$ ipython --no-banner

In [1]: import numpy as np

In [2]: import numpy.linalg as la

In [3]: np.set_printoptions(suppress=True, linewidth=140)

In [4]: m1 = np.array([[1, 0, 0, 0, 0, 0],
   ...:     [-2, 1, 0, 0, 0, 0],
   ...:     [0, 1, 1, 0, 0, 0],
   ...:     [1, 2, 1, 1, 0, 0],
   ...:     [-1, 0, -1, -2, 1, 0],
   ...:     [1, -1, 2, 2, -1, 1]])

In [5]: m1
Out[5]: 
array([[ 1,  0,  0,  0,  0,  0],
       [-2,  1,  0,  0,  0,  0],
       [ 0,  1,  1,  0,  0,  0],
       [ 1,  2,  1,  1,  0,  0],
       [-1,  0, -1, -2,  1,  0],
       [ 1, -1,  2,  2, -1,  1]])

In [6]: C2 = m1.T @ m1

In [7]: la.matrix_rank(C2)
Out[7]: np.int64(6)

In [8]: C2
Out[8]: 
array([[ 8, -1,  4,  5, -2,  1],
       [-1,  7,  1,  0,  1, -1],
       [ 4,  1,  7,  7, -3,  2],
       [ 5,  0,  7,  9, -4,  2],
       [-2,  1, -3, -4,  2, -1],
       [ 1, -1,  2,  2, -1,  1]])

In [9]: np.trace(C2), (m1 ** 2).sum()
Out[9]: (np.int64(34), np.int64(34))

In [10]: np.round(la.svd(m1, compute_uv=False) ** 2, 1) + 0
Out[10]: array([20.9,  7.7,  4.2,  1.1,  0.1,  0. ])

In [11]: Q, _ = la.qr(np.array([[-0.5, -2.1, 1.3, 1.0, 0.0, 0.2, -0.4, 0.2],
    ...:     [-1.2, -0.9, 0.4, 1.9, -0.2, 0.9, 0.4, 0.1],
    ...:     [-0.4, 0.1, -1.2, 1.0, 1.4, -0.2, -0.1, -0.4],
    ...:     [0.1, 1.8, -0.6, -1.2, 0.6, -0.1, 1.5, 0.8],
    ...:     [1.6, -0.6, 0.6, 0.0, -1.7, 0.9, -0.8, -1.0],
    ...:     [-0.4, -0.2, 0.0, 0.2, -0.2, 0.5, -0.1, 0.4],
    ...:     [2.0, 0.2, -1.1, 0.8, 1.3, 0.5, 0.2, -1.5],
    ...:     [0.3, -0.1, 1.6, -1.2, 0.0, 0.4, -0.5, -0.2]]))

In [12]: arr = 4 * Q

In [13]: print(arr.round(1) + 0)
[[-0.7  2.7  0.2 -0.8  1.4 -0.1 -2.1  1. ]
 [-1.6  0.9 -0.3  3.5 -0.4  0.1  0.  -0.1]
 [-0.5 -0.2 -2.1 -0.2  1.2 -0.9  1.7  2.5]
 [ 0.1 -2.4  0.7  0.9  0.5 -0.7 -2.3  1.6]
 [ 2.2  1.3  0.6  0.5 -2.2 -0.7  0.2  1.9]
 [-0.5  0.2 -0.2 -0.3 -0.5 -3.7 -0.2 -1.3]
 [ 2.7  0.3 -1.6  1.2  1.7 -0.2 -0.5 -1.2]
 [ 0.4  0.2  2.8  0.6  2.  -0.7  1.7  0.2]]

In [14]: np.round(np.abs(la.eigvals(arr)).max(), 1)
Out[14]: np.float64(4.0)

In [15]: print(np.allclose(arr @ arr.T, arr.T @ arr))
True

In [16]: np.round((arr + arr.T) / 2, 1)
Out[16]: 
array([[-0.7,  0.6, -0.2, -0.3,  1.8, -0.3,  0.3,  0.7],
       [ 0.6,  0.9, -0.3,  0.5,  0.4,  0.1,  0.2,  0.1],
       [-0.2, -0.3, -2.1,  0.3,  0.9, -0.6,  0.1,  2.6],
       [-0.3,  0.5,  0.3,  0.9,  0.5, -0.5, -0.5,  1.1],
       [ 1.8,  0.4,  0.9,  0.5, -2.2, -0.6,  0.9,  1.9],
       [-0.3,  0.1, -0.6, -0.5, -0.6, -3.7, -0.2, -1. ],
       [ 0.3,  0.2,  0.1, -0.5,  0.9, -0.2, -0.5,  0.3],
       [ 0.7,  0.1,  2.6,  1.1,  1.9, -1. ,  0.3,  0.2]])

In [17]: np.round(arr @ arr.T, 1) + 0
Out[17]: 
array([[16.,  0.,  0.,  0.,  0.,  0.,  0.,  0.],
       [ 0., 16.,  0.,  0.,  0.,  0.,  0.,  0.],
       [ 0.,  0., 16.,  0.,  0.,  0.,  0.,  0.],
       [ 0.,  0.,  0., 16.,  0.,  0.,  0.,  0.],
       [ 0.,  0.,  0.,  0., 16.,  0.,  0.,  0.],
       [ 0.,  0.,  0.,  0.,  0., 16.,  0.,  0.],
       [ 0.,  0.,  0.,  0.,  0.,  0., 16.,  0.],
       [ 0.,  0.,  0.,  0.,  0.,  0.,  0., 16.]])

In [18]: np.round(la.norm(arr, axis=0), 1)
Out[18]: array([4., 4., 4., 4., 4., 4., 4., 4.])

In [19]: np.round(arr.T @ arr, 1) + 0
Out[19]: 
array([[16.,  0.,  0.,  0.,  0.,  0.,  0.,  0.],
       [ 0., 16.,  0.,  0.,  0.,  0.,  0.,  0.],
       [ 0.,  0., 16.,  0.,  0.,  0.,  0.,  0.],
       [ 0.,  0.,  0., 16.,  0.,  0.,  0.,  0.],
       [ 0.,  0.,  0.,  0., 16.,  0.,  0.,  0.],
       [ 0.,  0.,  0.,  0.,  0., 16.,  0.,  0.],
       [ 0.,  0.,  0.,  0.,  0.,  0., 16.,  0.],
       [ 0.,  0.,  0.,  0.,  0.,  0.,  0., 16.]])

In [20]: print(round(arr[:, 7] @ arr[:, 5], 1))
-0.0

In [21]: np.round(la.pinv(arr), 1) + 0
Out[21]: 
array([[ 0. , -0.1,  0. ,  0. ,  0.1,  0. ,  0.2,  0. ],
       [ 0.2,  0.1,  0. , -0.2,  0.1,  0. ,  0. ,  0. ],
       [ 0. ,  0. , -0.1,  0. ,  0. ,  0. , -0.1,  0.2],
       [ 0. ,  0.2,  0. ,  0.1,  0. ,  0. ,  0.1,  0. ],
       [ 0.1,  0. ,  0.1,  0. , -0.1,  0. ,  0.1,  0.1],
       [ 0. ,  0. , -0.1,  0. ,  0. , -0.2,  0. ,  0. ],
       [-0.1,  0. ,  0.1, -0.1,  0. ,  0. ,  0. ,  0.1],
       [ 0.1,  0. ,  0.2,  0.1,  0.1, -0.1, -0.1,  0. ]])
